In [1]: import numpy as np

In [2]: import numpy.linalg as la

In [3]: np.set_printoptions(suppress=True, linewidth=100)

In [4]: rd = lambda a: np.round(a, 2) + 0

In [5]: J = np.load("run6.npy")

In [6]: J
Out[6]: 
array([[-38.14, -22.09,  30.52],
       [-18.55,  10.11,  18.22],
       [-17.42,  11.47,  18.73],
       [-17.36,  11.4 ,  16.44],
       [-37.53, -23.8 ,  31.65],
       [-17.21,  12.81,  19.73],
       [-17.15,  14.51,  17.  ],
       [-18.15,  13.36,  16.95],
       [-36.48, -22.73,  28.17],
       [-38.75, -23.49,  29.51],
       [-36.91, -23.2 ,  30.01],
       [-38.44, -24.15,  30.13],
       [-17.47,  12.45,  19.64],
       [-18.18,  13.53,  16.83],
       [-16.73,  10.44,  19.09],
       [-36.58, -25.17,  29.73],
       [-37.98, -24.96,  30.12],
       [-16.56,  13.61,  17.8 ],
       [-16.61,  11.77,  18.94],
       [-38.43, -23.36,  28.99],
       [-19.09,  13.51,  17.49],
       [-17.09,  13.22,  16.82],
       [-17.02,   9.61,  17.94],
       [-37.32, -23.72,  31.49]])

In [7]: W1 = np.array([[-2, 5, 3, 0, -5], [-7, -2, -3, -9, 5], [7, 6, -9, 4, 9]])

In [8]: coef = np.array([8, 2, 0, 6, 2])

In [9]: act = np.maximum(J @ W1 + coef, 0)

In [10]: rd((act > 0).mean(axis=0))
Out[10]: array([1.  , 0.67, 0.  , 0.42, 1.  ])

In [11]: la.matrix_rank(act)
Out[11]: np.int64(4)

In [12]: basis = np.array([[-1, -1], [0, 1], [0, 2], [0, -2], [-1, -2]])

In [13]: print((act @ basis).round(6).argmax(axis=1))
[0 0 0 0 0 0 0 0 0 0 0 0 0 0 0 0 0 0 0 0 0 0 0 0]

In [14]: Xc = J - J.mean(axis=0)

In [15]: evecs = la.svd(Xc)[2][:2]

In [16]: B = Xc - Xc @ evecs.T @ evecs

In [17]: rd(np.cov(Xc @ evecs.T, rowvar=False))
Out[17]: 
array([[469.21,   0.  ],
       [  0.  ,   1.08]])

In [18]: rd(np.diag(evecs.T @ evecs))
Out[18]: array([0.65, 0.72, 0.63])

In [19]: la.norm(B, axis=1).round(6).argmax()
Out[19]: np.int64(22)

In [20]: print([round(float(x), 2) for x in la.svd(J, compute_uv=False)[:3]])
[183.97, 76.87, 4.99]

In [21]: print(round(np.log10(la.cond(J))))
2

In [22]: rd(np.abs(la.svd(J)[2][-1]))
Out[22]: array([0.67, 0.13, 0.73])

In [23]: la.matrix_rank(J, rtol=0.1)
Out[23]: np.int64(2)

In [24]: hat = J @ la.solve(J.T @ J, J.T)

In [25]: rd(np.diag(hat))
Out[25]: 
array([0.1 , 0.06, 0.09, 0.1 , 0.17, 0.16, 0.11, 0.15, 0.11, 0.16, 0.1 , 0.11, 0.14, 0.16, 0.16,
       0.12, 0.11, 0.08, 0.14, 0.17, 0.18, 0.09, 0.07, 0.17])

In [26]: rd(np.trace(hat))
Out[26]: np.float64(3.0)

In [27]: la.matrix_rank(np.eye(24) - hat)
Out[27]: np.int64(21)

In [28]: B = J / np.sqrt((J ** 2).mean(axis=1, keepdims=True))

In [29]: rd(B[5])
Out[29]: array([-1.02,  0.76,  1.17])

In [30]: K = np.load("a.npy")

In [31]: K
Out[31]: 
array([[  0,   4,  -5,  -5],
       [ -8,  -4,   5,   8],
       [  8,   8, -10, -13]])

In [32]: np.abs(np.diag(la.qr(K)[1])) > 1e-9
Out[32]: array([ True,  True, False])

In [33]: print(rd(np.trace(la.pinv(K) @ K)))
2.0

In [34]: K.ravel(order="F")
Out[34]: array([  0,  -8,   8,   4,  -4,   8,  -5,   5, -10,  -5,   8, -13])

In [35]: K.reshape(-1, 2)
Out[35]: 
array([[  0,   4],
       [ -5,  -5],
       [ -8,  -4],
       [  5,   8],
       [  8,   8],
       [-10, -13]])

In [36]: t3 = K.reshape(3, 2, -1)

In [37]: np.swapaxes(t3, 1, 2)[0]
Out[37]: 
array([[ 0, -5],
       [ 4, -5]])

In [38]: t3[:, 0]
Out[38]: 
array([[ 0,  4],
       [-8, -4],
       [ 8,  8]])

In [39]: np.einsum("ihd,jhd->hij", t3, t3).shape
Out[39]: (2, 3, 3)

In [40]: t3.shape
Out[40]: (3, 2, 2)

In [41]: np.einsum("ihd,ihd->ih", t3, t3)
Out[41]: 
array([[ 16,  50],
       [ 80,  89],
       [128, 269]])
